$ ipython --no-banner

In [1]: import numpy as np

In [2]: np.set_printoptions(suppress=True, linewidth=100)

In [3]: feats = np.loadtxt("m.csv", delimiter=",")

In [4]: print(feats)
[[3. 0. 2.]
 [0. 3. 0.]
 [2. 0. 3.]]

In [5]: # symmetric, so the eigenvalues are real

In [6]: evals, vecs = np.linalg.eigh(feats)

In [7]: x = np.array([0, 0, 0])

In [8]: print(np.round(vecs * np.abs(evals) @ vecs.T, 1))
[[3. 0. 2.]
 [0. 3. 0.]
 [2. 0. 3.]]

In [9]: print(np.round(np.linalg.eigvalsh(feats[1:, 1:]), 1))
[3. 3.]

In [10]: print(np.round(vecs * np.sqrt(evals) @ vecs.T, 1))
[[1.6 0.  0.6]
 [0.  1.7 0. ]
 [0.6 0.  1.6]]

In [11]: print(np.abs(feats).sum(axis=1).max(), np.abs(evals).max())
5.0 5.0

In [12]: K = np.loadtxt("x.csv", delimiter=",")

In [13]: print(K)
[[0. 0.]
 [0. 4.]
 [5. 0.]]

In [14]: x = np.array([3, -4])

In [15]: y = K @ x

In [16]: print(np.round(np.linalg.solve(K.T @ K, K.T @ y), 1))
[ 3. -4.]

In [17]: print(np.round(np.linalg.lstsq(K, y)[0], 1))
[ 3. -4.]

In [18]: print(y)
[  0. -16.  15.]

In [19]: rng = np.random.default_rng(59211)

In [20]: y = y + 0.1 * rng.normal(size=3)

In [21]: print(y.round(1) + 0)
[  0.  -15.9  15. ]

In [22]: coef, *_ = np.linalg.lstsq(K, y)

In [23]: print([round(float(np.linalg.norm(np.linalg.solve(K.T @ K + lam * np.eye(2), K.T @ y))), 2) for lam in (0, 1, 10, 100)])
[4.98, 4.73, 3.25, 0.81]

In [24]: print(coef.round())
[ 3. -4.]

In [25]: G = K.T @ K

In [26]: print(np.diag(G))
[25. 16.]

In [27]: print(np.trace(G), (K ** 2).sum())
41.0 41.0

In [28]: print(np.allclose(G, G.T))
True

In [29]: arr = np.loadtxt("layer14.csv", delimiter=",")

In [30]: print(arr)
[[1. 2. 0. 0. 0. 0.]
 [2. 0. 0. 0. 0. 0.]
 [2. 3. 0. 0. 0. 0.]
 [0. 0. 1. 2. 0. 0.]
 [0. 0. 2. 0. 0. 0.]
 [0. 0. 2. 3. 0. 0.]
 [0. 0. 0. 0. 1. 2.]
 [0. 0. 0. 0. 2. 0.]
 [0. 0. 0. 0. 2. 3.]]

In [31]: t3 = np.stack([arr, 5 * arr, arr[::-1]])

In [32]: print(np.round(np.linalg.norm(t3, axis=(1, 2)), 1))
[ 8.1 40.6  8.1]

In [33]: print((t3 @ arr.T).shape)
(3, 9, 9)

In [34]: print(np.linalg.matrix_rank(t3))
[6 6 6]

In [35]: print(np.linalg.matrix_rank(t3.reshape(3, -1)))
2

In [36]: print(arr.shape)
(9, 6)

In [37]: print(arr.sum(axis=1))
[3. 2. 5. 3. 2. 5. 3. 2. 5.]

In [38]: print(arr - arr[0])
[[ 0.  0.  0.  0.  0.  0.]
 [ 1. -2.  0.  0.  0.  0.]
 [ 1.  1.  0.  0.  0.  0.]
 [-1. -2.  1.  2.  0.  0.]
 [-1. -2.  2.  0.  0.  0.]
 [-1. -2.  2.  3.  0.  0.]
 [-1. -2.  0.  0.  1.  2.]
 [-1. -2.  0.  0.  2.  0.]
 [-1. -2.  0.  0.  2.  3.]]

In [39]: print(round(np.linalg.norm(arr), 1))
8.1

In [40]: m1 = np.load("case6.npy")

In [41]: print(m1)
[[-1 -3  2]
 [-1 -1  1]
 [-3  1  3]]

In [42]: M2 = np.array([[0, 1], [0, 1]])

In [43]: C = np.kron(M2, m1)

In [44]: print(C)
[[ 0  0  0 -1 -3  2]
 [ 0  0  0 -1 -1  1]
 [ 0  0  0 -3  1  3]
 [ 0  0  0 -1 -3  2]
 [ 0  0  0 -1 -1  1]
 [ 0  0  0 -3  1  3]]

In [45]: print(round(np.linalg.norm(C, 2), 1), np.round(np.linalg.norm(M2, 2) * np.linalg.norm(m1, 2), 1))
7.1 7.1

In [46]: print(np.linalg.matrix_rank(C))
3

In [47]: print(C.shape)
(6, 6)

In [48]: r0 = np.array([-3, -4, 1])

In [49]: M2 = m1 + np.outer(r0, np.eye(3)[0])

In [50]: print(np.linalg.matrix_rank(np.linalg.inv(M2) - np.linalg.inv(m1), tol=1e-8))
1

In [51]: print(M2)
[[-4. -3.  2.]
 [-5. -1.  1.]
 [-2.  1.  3.]]

In [52]: x = np.array([4, -2, 8])

In [53]: y = M2 @ x

In [54]: print(y)
[  6. -10.  14.]

In [55]: print(np.round(np.linalg.solve(M2, y), 1))
[ 4. -2.  8.]

In [56]: print(np.round(np.linalg.solve(M2, y + M2[:, 1]), 1))
[ 4. -1.  8.]

In [57]: x = np.array([5, 0, 0])

In [58]: y = m1 @ x

In [59]: coef, lr = np.zeros(3), 1 / np.linalg.norm(m1, 2) ** 2

In [60]: for i in range(60):
    ...:     coef -= lr * m1.T @ (m1 @ coef - y)
    ...:     if i % 10 == 0: print(i, round(np.linalg.norm(m1 @ coef - y), 1))
    ...: 
0 3.0
10 0.9
20 0.8
30 0.8
40 0.8
50 0.8

In [61]: print(coef.round(1))
[ 2.8 -0.6 -2.1]

In [62]: A = np.load("a.npy")

In [63]: print(A)
[[ 1.6 -0.4 -1.7]
 [ 0.7  0.9 -0.6]
 [ 0.1  0.9  0. ]
 [ 0.5  0.4 -0.5]
 [-0.6  0.4  0.8]
 [ 0.9  0.2 -1. ]
 [ 0.5  0.7 -0.6]
 [ 0.1 -0.6 -0.1]
 [-1.2  1.2  1.1]
 [ 1.9  0.1 -1.9]
 [ 0.8 -1.2 -1.1]
 [ 0.8  0.1 -0.9]
 [ 1.2 -1.2 -1.2]
 [ 1.8  0.5 -1.8]
 [ 0.1  2.1 -0.1]
 [-0.8 -0.6  0.7]
 [ 1.5  0.6 -1.6]
 [-0.3  0.2  0.2]
 [-0.8  0.3  0.8]
 [-1.1 -0.1  1. ]]

In [64]: low = np.linalg.cholesky(feats)

In [65]: print(low.round(1))
[[1.7 0.  0. ]
 [0.  1.7 0. ]
 [1.2 0.  1.3]]

In [66]: print(np.round(low @ low.T, 1))
[[3. 0. 2.]
 [0. 3. 0.]
 [2. 0. 3.]]

In [67]: print(np.round(np.diag(low) ** 2, 1))
[3.  3.  1.7]

In [68]: print(np.linalg.eigvalsh(feats).min() > 0)
True

In [69]: print(np.round(np.linalg.svd(low, compute_uv=False), 1))
[2.2 1.7 1. ]

In [70]: print(np.round(low.sum(axis=1), 1))
[1.7 1.7 2.4]

In [71]: print(np.round(np.abs(low).max(), 1))
1.7

In [72]: print(np.round(low.sum(axis=0), 1))
[2.9 1.7 1.3]

In [73]: print(np.round(low - low[0], 1))
[[ 0.   0.   0. ]
 [-1.7  1.7  0. ]
 [-0.6  0.   1.3]]

In [74]: print(low.shape)
(3, 3)

In [75]: print(np.linalg.matrix_rank(low))
3

In [76]: hat = arr @ np.linalg.solve(arr.T @ arr, arr.T)

In [77]: print(np.round(np.linalg.eigvalsh(hat), 1) + 0)
[0. 0. 0. 1. 1. 1. 1. 1. 1.]

In [78]: print(np.trace(hat))
6.0

In [79]: print(np.round(np.diag(hat), 1))
[0.3 1.  0.7 0.3 1.  0.7 0.3 1.  0.7]

In [80]: print(np.linalg.matrix_rank(np.eye(9) - hat))
3

In [81]: print(hat @ arr[:, 5])
[0. 0. 0. 0. 0. 0. 2. 0. 3.]

In [82]: print(np.allclose(hat @ hat, hat))
True

In [83]: w1 = np.array([[0, 1], [3, 2], [2, 0], [0, 3], [1, 2], [0, 3]])

In [84]: coef = np.array([-3, 5])

In [85]: hid = np.maximum(arr @ w1 + coef, 0)

In [86]: print((hid > 0).astype(int))
[[1 1]
 [0 1]
 [1 1]
 [0 1]
 [1 1]
 [1 1]
 [0 1]
 [0 1]
 [0 1]]

In [87]: C = np.array([[4, -4, 3], [0, 3, -5]])

In [88]: print(w1 @ C)
[[  0   3  -5]
 [ 12  -6  -1]
 [  8  -8   6]
 [  0   9 -15]
 [  4   2  -7]
 [  0   9 -15]]

In [89]: print(np.round(np.linalg.norm(A, 2) / np.linalg.norm(A), 1))
0.9

In [90]: print([round(float(x), 1) for x in np.linalg.svd(A, compute_uv=False)[:3]])
[6.5, 3.6, 0.3]

In [91]: print(np.linalg.cond(A) > 100)
False

In [92]: print(np.argsort(-np.linalg.norm(A, axis=0).round(6), kind="stable")[:3])
[2 0 1]

In [93]: M2 = np.array([[1, 2, 0], [1, 1, 0], [2, 1, 1]])

In [94]: J = np.tril(M2)

In [95]: print(J)
[[1 0 0]
 [1 1 0]
 [2 1 1]]

In [96]: print(np.round(np.sort(np.abs(np.linalg.eigvals(J))), 1))
[1. 1. 1.]

In [97]: print((J + J.T) / 2)
[[1.  0.5 1. ]
 [0.5 1.  0.5]
 [1.  0.5 1. ]]

In [98]: print(round(np.abs(np.linalg.eigvals(J)).max(), 1))
1.0

In [99]: print(round(np.linalg.det(J), 1))
1.0

In [100]: print(np.trace(J))
3

In [101]: print(J @ J)
[[1 0 0]
 [2 1 0]
 [5 2 1]]
